$ python -q
>>> import numpy as np
>>> np.set_printoptions(precision=2, suppress=True, linewidth=160, floatmode="fixed")
>>> Y = np.array([[-0.3], [-3.0], [1.7], [-0.5], [0.3], [1.4]])
>>> basis = np.array([[0.7, -2.5, -1.0, 2.1, -1.1, -0.6, 0.6, -0.3]])
>>> K = Y @ basis
>>> print(K)
[[-0.21  0.75  0.30 -0.63  0.33  0.18 -0.18  0.09]
 [-2.10  7.50  3.00 -6.30  3.30  1.80 -1.80  0.90]
 [ 1.19 -4.25 -1.70  3.57 -1.87 -1.02  1.02 -0.51]
 [-0.35  1.25  0.50 -1.05  0.55  0.30 -0.30  0.15]
 [ 0.21 -0.75 -0.30  0.63 -0.33 -0.18  0.18 -0.09]
 [ 0.98 -3.50 -1.40  2.94 -1.54 -0.84  0.84 -0.42]]
>>> # looks like rank 1
>>> print(np.linalg.cond(K) > 100)
True
>>> print([round(float(x), 2) for x in np.linalg.svd(K, compute_uv=False)[:3]])
[14.22, 0.0, 0.0]
>>> print(np.linalg.matrix_rank(K, rtol=0.1))
1
>>> print(np.argsort(-np.linalg.norm(K, axis=0).round(6), kind="stable")[:3])
[1 3 4]
>>> print(round(float(np.trace(np.linalg.pinv(K) @ K)), 2))
1.0
>>> print(np.linalg.lstsq(K[:-1].T, K[-1])[2])
1
>>> print(np.abs(np.diag(np.linalg.qr(K)[1])) > 1e-9)
[ True False False False False False]
>>> left, s, Vh = np.linalg.svd(K)
>>> V = Vh[:(s > 1e-8).sum()]
>>> rng = np.random.default_rng(5898)
>>> x = K[2] + -3 * K[4] + rng.integers(2) * np.eye(8)[3]
>>> print(x)
[ 0.56 -2.00 -0.80  1.68 -0.88 -0.48  0.48 -0.24]
>>> print(np.linalg.matrix_rank(np.vstack([K, x])))
1
>>> print(round(float(np.linalg.norm(x - V.T @ V @ x)), 2))
0.0
>>> left, s, Vh = np.linalg.svd(K)
>>> print(s.round(2) + 0)
[14.22  0.00  0.00  0.00  0.00  0.00]
>>> Y = left[:, :1] @ np.diag(s[:1]) @ Vh[:1]
>>> print(np.linalg.matrix_rank(K, rtol=0.05))
1
>>> print(np.round(np.abs(K - Y).max(), 2))
0.0
>>> blk = np.stack([K, -3 * K, K[::-1]])
>>> print((blk @ K.T).shape)
(3, 6, 6)
>>> print(np.linalg.matrix_rank(blk))
[1 1 1]
>>> print(np.linalg.norm(blk, axis=(1, 2)))
[14.22 42.67 14.22]
>>> data = np.load("run16.npy")
>>> print(data)
[[ 0.91  6.07 14.05 -0.25]
 [-0.79  4.76 16.07  0.07]
 [-0.68  4.95 14.89  0.66]
 [ 0.40  4.61 15.49  0.28]
 [ 0.17  4.69 16.63  1.28]
 [ 0.67  4.84 15.51 -0.05]
 [-2.66  4.71 14.08  0.70]
 [-0.94  6.66 13.84  1.66]
 [ 0.34  5.12 14.56 -0.34]
 [ 0.52  6.98 14.90 -0.38]
 [ 0.36  3.98 14.51 -0.28]
 [ 0.03  6.22 14.23 -0.41]
 [ 0.71  3.76 14.54 -0.32]
 [ 0.66  5.42 15.32  0.00]
 [-1.93  5.05 14.45 -1.04]
 [ 0.11  4.61 13.67 -1.64]
 [ 1.15  4.84 16.13  0.36]
 [ 0.47  4.68 13.91  0.32]
 [-1.06  4.83 14.45 -1.22]
 [ 0.74  6.22 15.11 -0.66]
 [-0.41  5.65 14.29 -0.11]
 [-1.28  5.25 14.18 -0.45]
 [ 1.05  3.79 15.55 -1.10]
 [-0.83  5.35 16.17  0.85]
 [-1.42  3.60 14.98 -1.16]
 [ 0.81  5.74 14.51  0.19]
 [-0.68  6.16 14.58  1.20]
 [ 0.15  4.61 15.58 -0.09]
 [ 0.29  4.43 14.53  1.94]
 [ 0.19  4.50 13.48  0.85]
 [-0.29  4.62 13.20  0.38]
 [ 0.01  5.64 15.03 -0.89]
 [ 0.58  5.99 16.17  1.45]
 [ 2.45  5.33 16.11 -0.48]]
>>> lab = data[:, 2] > np.median(data[:, 2])
>>> r0 = data[lab].mean(axis=0) - data[~lab].mean(axis=0)
>>> print(lab.astype(int))
[0 1 1 1 1 1 0 0 0 1 0 0 0 1 0 0 1 0 0 1 0 0 1 1 1 0 1 1 0 0 0 1 1 1]
>>> print(round((((data - data.mean(axis=0)) @ r0 > 0) == lab).mean(), 2))
0.88
>>> print(r0)
[0.50 0.11 1.40 0.08]
>>> print(np.argsort(-np.abs(r0).round(6), kind="stable"))
[2 0 1 3]
